$ python -q
>>> import numpy as np
>>> import numpy.linalg as la
>>> np.set_printoptions(suppress=True, linewidth=120)
>>> mat = np.loadtxt("out4.csv", delimiter=",")
>>> mat
array([[-1.,  1.,  1.,  1.],
       [ 1., -1.,  1.,  1.],
       [ 1.,  1., -1.,  1.],
       [ 1.,  1.,  1., -1.]])
>>> # equal to its transpose
>>> mat[3] @ mat[2]
np.float64(0.0)
>>> la.norm(mat, axis=1).argmax()
np.int64(0)
>>> np.round(la.norm(mat[3], 1), 1), round(float(la.norm(mat[3], np.inf)), 1)
(np.float64(4.0), 1.0)
>>> np.round(la.norm(mat, axis=0), 1)
array([2., 2., 2., 2.])
>>> np.round(la.norm(mat, axis=1), 1)
array([2., 2., 2., 2.])
>>> B = la.inv(mat)
>>> round(la.slogdet(mat)[0], 1)
np.float64(-1.0)
>>> np.round(la.cond(mat), 1)
np.float64(1.0)
>>> round(la.det(mat) * la.det(B), 1)
np.float64(1.0)
>>> np.round(la.inv(B), 1)
array([[-1.,  1.,  1.,  1.],
       [ 1., -1.,  1.,  1.],
       [ 1.,  1., -1.,  1.],
       [ 1.,  1.,  1., -1.]])
>>> np.fft.fft(mat[0])
array([ 2.+0.j, -2.+0.j, -2.+0.j, -2.+0.j])
>>> mat @ np.ones(4)
array([2., 2., 2., 2.])
>>> np.allclose(mat @ mat.T, mat.T @ mat)
True
>>> rng = np.random.default_rng(31)
>>> ang = rng.uniform(0, 2 * np.pi, 13)
>>> O, _ = la.qr(np.array([[0.4, 1.4], [-0.5, 0.5], [0.6, -1.6]]))
>>> F = 10 * np.c_[np.cos(ang), np.sin(ang)] @ O.T
>>> F.round(1)
array([[ 1.1,  4.9, -8.7],
       [-7.6,  5. , -4. ],
       [ 9.6, -2.3, -1.5],
       [ 3. , -5.7,  7.6],
       [ 9.6, -2.2, -1.8],
       [-6.5,  5.4, -5.3],
       [-7. ,  5.3, -4.8],
       [-9.6,  2.2,  1.7],
       [-3.4,  5.7, -7.5],
       [-6.5, -2.2,  7.2],
       [ 8.4, -4.6,  2.9],
       [-3.7,  5.7, -7.3],
       [ 9.4, -1.2, -3.2]])
>>> Uu, sig, VT = la.svd(F)
>>> V = VT[:(sig > 1e-8).sum()]
>>> vec = F[2] + -2 * F[5] + rng.integers(2) * np.eye(3)[0]
>>> vec.round(1)
array([ 22.6, -13.2,   9.1])
>>> np.round(V.T @ V, 1)
array([[ 0.9, -0.2, -0.1],
       [-0.2,  0.3, -0.4],
       [-0.1, -0.4,  0.8]])
>>> np.round(np.diag(V.T @ V), 1)
array([0.9, 0.3, 0.8])
>>> round(float(la.norm(vec - V.T @ V @ vec)), 1)
0.0
>>> C2 = np.cov(F, rowvar=False)
>>> np.round(F.std(axis=0), 1)
array([7.1, 4.2, 5.1])
>>> np.round(la.eigvalsh(C2)[::-1], 1) + 0
array([69.4, 33.3,  0. ])
>>> np.round(np.median(F, axis=0), 1)
array([-3.4,  2.2, -3.2])
>>> Uu, sig, VT = la.svd(F)
>>> np.argmax(sig[:-1] / (sig[1:] + 1e-6)) + 1
np.int64(2)
>>> B = Uu[:, :2] @ np.diag(sig[:2]) @ VT[:2]
>>> B.round(1)
array([[ 1.1,  4.9, -8.7],
       [-7.6,  5. , -4. ],
       [ 9.6, -2.3, -1.5],
       [ 3. , -5.7,  7.6],
       [ 9.6, -2.2, -1.8],
       [-6.5,  5.4, -5.3],
       [-7. ,  5.3, -4.8],
       [-9.6,  2.2,  1.7],
       [-3.4,  5.7, -7.5],
       [-6.5, -2.2,  7.2],
       [ 8.4, -4.6,  2.9],
       [-3.7,  5.7, -7.3],
       [ 9.4, -1.2, -3.2]])
>>> round(float(la.norm(F - B) / la.norm(F)), 1)
0.0
>>> [round(float(x), 1) for x in la.svd(F, compute_uv=False)[:3]]
[29.3, 21.0, 0.0]
>>> round(float(la.norm(F, 2) / la.norm(F)), 1)
0.8
>>> E = np.array([[3, 2, 0, 2], [2, 3, 2, 0], [0, 2, 3, 2], [2, 0, 2, 3]])
>>> B = E + rng.integers(-2, 3, (4, 3)) @ rng.integers(-2, 3, (3, 4))
>>> B
array([[ 1,  1, -3,  2],
       [ 4,  7,  2,  6],
       [-2,  2, -2,  5],
       [ 2,  2,  1,  6]])
>>> B - E
array([[-2, -1, -3,  0],
       [ 2,  4,  0,  6],
       [-2,  0, -5,  3],
       [ 0,  2, -1,  3]])
>>> vec = np.array([2, 1, 3, 0])
>>> h1 = np.maximum(B @ vec, 0)
>>> np.round(np.tanh(B @ vec), 1)
array([-1.,  1., -1.,  1.])
>>> B * (h1 > 1e-9)[:, None]
array([[0, 0, 0, 0],
       [4, 7, 2, 6],
       [0, 0, 0, 0],
       [2, 2, 1, 6]])
>>> np.flatnonzero(h1 > 1e-9)
array([1, 3])
>>> np.maximum(B @ vec, 0) - np.maximum(-B @ vec, 0)
array([-6, 21, -8,  9])
>>> vals, V = la.eigh(E)
>>> np.round(V.T @ V, 1) + 0
array([[1., 0., 0., 0.],
       [0., 1., 0., 0.],
       [0., 0., 1., 0.],
       [0., 0., 0., 1.]])
>>> np.round(la.eigvalsh(E + -1 * np.eye(4)), 1)
array([-2.,  2.,  2.,  6.])
>>> np.abs(V[:, -1]).round(6).argmax()
np.int64(0)
>>> vec = np.array([-4, -1, -9, 8])
>>> h1 = np.maximum(E @ vec, 0)
>>> np.flatnonzero(h1 > 1e-9)
array([0])
>>> E.T @ h1
array([6, 4, 0, 4])
>>> M = np.load("block0.npy")
>>> M
array([[0, 0, 1],
       [0, 0, 1],
       [1, 1, 0]])
>>> round(float(np.trace(la.pinv(M) @ M)), 1)
2.0
>>> np.round(M @ la.pinv(M) @ M, 1)
array([[0., 0., 1.],
       [0., 0., 1.],
       [1., 1., 0.]])
>>> np.unique(M.round(6), axis=0).shape
(2, 3)
>>> np.abs(np.diag(la.qr(M)[1])) > 1e-9
array([ True, False,  True])
>>> np.round(la.norm(M[2], 1), 1), round(la.norm(M[2], np.inf), 1)
(np.float64(2.0), np.float64(1.0))
>>> round(float(la.norm(M, 2)), 1)
1.4
>>> np.round(la.norm(M, axis=0), 1)
array([1. , 1. , 1.4])
>>> np.round(la.norm(M[2] - M[1]), 1)
np.float64(1.7)
>>> vals, V = la.eigh(M)
>>> vec = np.array([-1, 4, 0])
>>> np.round(V * np.maximum(vals, 0) @ V.T, 1)
array([[0.4, 0.4, 0.5],
       [0.4, 0.4, 0.5],
       [0.5, 0.5, 0.7]])
>>> vec @ M @ vec / (vec @ vec), np.round(vals[0], 1), round(vals[-1], 1)
(np.float64(0.0), np.float64(-1.4), np.float64(1.4))
>>> np.abs(M).sum(axis=1).max(), round(float(np.abs(vals).max()), 1)
(np.int64(2), 1.4)
>>> vec @ M @ vec
np.int64(0)
>>> np.round(V * np.abs(vals) @ V.T, 1) + 0
array([[0.7, 0.7, 0. ],
       [0.7, 0.7, 0. ],
       [0. , 0. , 1.4]])
>>> J = np.loadtxt("m.csv", delimiter=",")
>>> J.round(1)
array([[ 0.5,  0.9, -0.2],
       [ 0.9, -0.4,  0.3],
       [-0.2,  0.3,  0.9]])
>>> vec = np.array([6, 9, 3])
>>> h1 = np.maximum(J @ vec, 0)
>>> np.round(J * (h1 > 1e-9)[:, None], 1)
array([[ 0.5,  0.9, -0.2],
       [ 0.9, -0.4,  0.3],
       [-0.2,  0.3,  0.9]])
>>> np.flatnonzero(h1 > 1e-9)
array([0, 1, 2])
>>> np.round(np.tanh(J @ vec), 1)
array([1., 1., 1.])
>>> h1.round(1)
array([10.1,  2.1,  4.4])
>>> np.round(J.T @ h1, 1)
array([6., 9., 3.])
>>> vec = np.array([-1, 1, 2])
>>> [p for p in range(1, 25) if np.allclose(la.matrix_power(J, p), np.eye(3))]
[2, 4, 6, 8, 10, 12, 14, 16, 18, 20, 22, 24]
>>> np.round(np.abs(la.eigvals(J)), 1)
array([1., 1., 1.])
>>> np.round(J.T @ (J @ vec), 1)
array([-1.,  1.,  2.])
>>> round(la.det(J), 1)
np.float64(-1.0)
>>> round(la.norm(vec), 1), round(la.norm(J @ vec), 1)
(np.float64(2.4), np.float64(2.4))
>>> 3 - la.matrix_rank(J - np.eye(3), tol=1e-8)
np.int64(2)
>>> W0 = np.loadtxt("data.csv", delimiter=",")
>>> W0
array([[ 1.,  0.,  2.,  0.],
       [ 3., -2.,  1.,  0.],
       [-2.,  0.,  0.,  0.],
       [ 0.,  0.,  0.,  2.]])
>>> B = la.inv(W0)
>>> np.round(la.inv(B), 1)
array([[ 1.,  0.,  2.,  0.],
       [ 3., -2.,  1., -0.],
       [-2., -0., -0., -0.],
       [ 0.,  0.,  0.,  2.]])
>>> np.round(la.cond(W0), 1)
np.float64(4.1)
>>> round(float(la.det(W0) * la.det(B)), 1)
1.0
>>> W0 @ B
array([[1., 0., 0., 0.],
       [0., 1., 0., 0.],
       [0., 0., 1., 0.],
       [0., 0., 0., 1.]])
>>> B.round(1)
array([[ 0. ,  0. , -0.5,  0. ],
       [ 0.2, -0.5, -0.6, -0. ],
       [ 0.5,  0. ,  0.2,  0. ],
       [ 0. ,  0. ,  0. ,  0.5]])
>>> np.allclose(B, W0.T)
False
>>> round(la.slogdet(W0)[0], 1)
np.float64(-1.0)
>>> lab = rng.permutation(4)
>>> lab
array([0, 3, 2, 1])
>>> B = W0[lab][:, lab]
>>> B
array([[ 1.,  0.,  2.,  0.],
       [ 0.,  2.,  0.,  0.],
       [-2.,  0.,  0.,  0.],
       [ 3.,  0.,  1., -2.]])
>>> np.round(np.sort(np.abs(la.eigvals(B))), 1)
array([2., 2., 2., 2.])
>>> O, Rm = la.qr(B)
>>> np.allclose(Rm.T @ Rm, B.T @ B)
True
>>> np.round(O.T @ O, 1) + 0
array([[1., 0., 0., 0.],
       [0., 1., 0., 0.],
       [0., 0., 1., 0.],
       [0., 0., 0., 1.]])
>>> O.shape, Rm.shape
((4, 4), (4, 4))
>>> A = np.loadtxt("arr.csv", delimiter=",")
>>> A
array([[ 0.4, -0.8, -1.6],
       [ 0.9, -0.5,  0.4],
       [-2. ,  0.2, -0.3],
       [-1. , -1.5, -0.8],
       [-0.2, -0.5,  1.7],
       [ 0.9,  1.2,  0.8],
       [-1.5, -1.5,  1. ],
       [ 0. ,  0.1, -1. ],
       [ 0.2, -0.2,  1.3],
       [-8. ,  8. , 12. ],
       [ 0.2, -0.6,  0.1],
       [-0.1,  1.1, -0.7],
       [ 0.8,  0.6,  0.5],
       [-3. , -1. ,  0.2],
       [-0.5, -1.1,  0.5]])
>>> # row 9 dominates
>>> vec = np.array([-6, 1, 6])
>>> target = A @ vec
>>> np.round(la.solve(A.T @ A, A.T @ target), 1)
array([-6.,  1.,  6.])
>>> target = target + 0.3 * rng.normal(size=15)
>>> target.round(1)
array([-12.9,  -3.2,  10.6,  -0.5,  10.7,   0.4,  13.5,  -5.6,   6.4, 128.2,  -1.1,  -2. ,  -1.8,  17.6,   4.8])
>>> c, *_ = la.lstsq(A, target)
>>> np.round(A.T @ (target - A @ c), 1) + 0
array([0., 0., 0.])
>>> c.round(1)
array([-6. ,  1.1,  6. ])
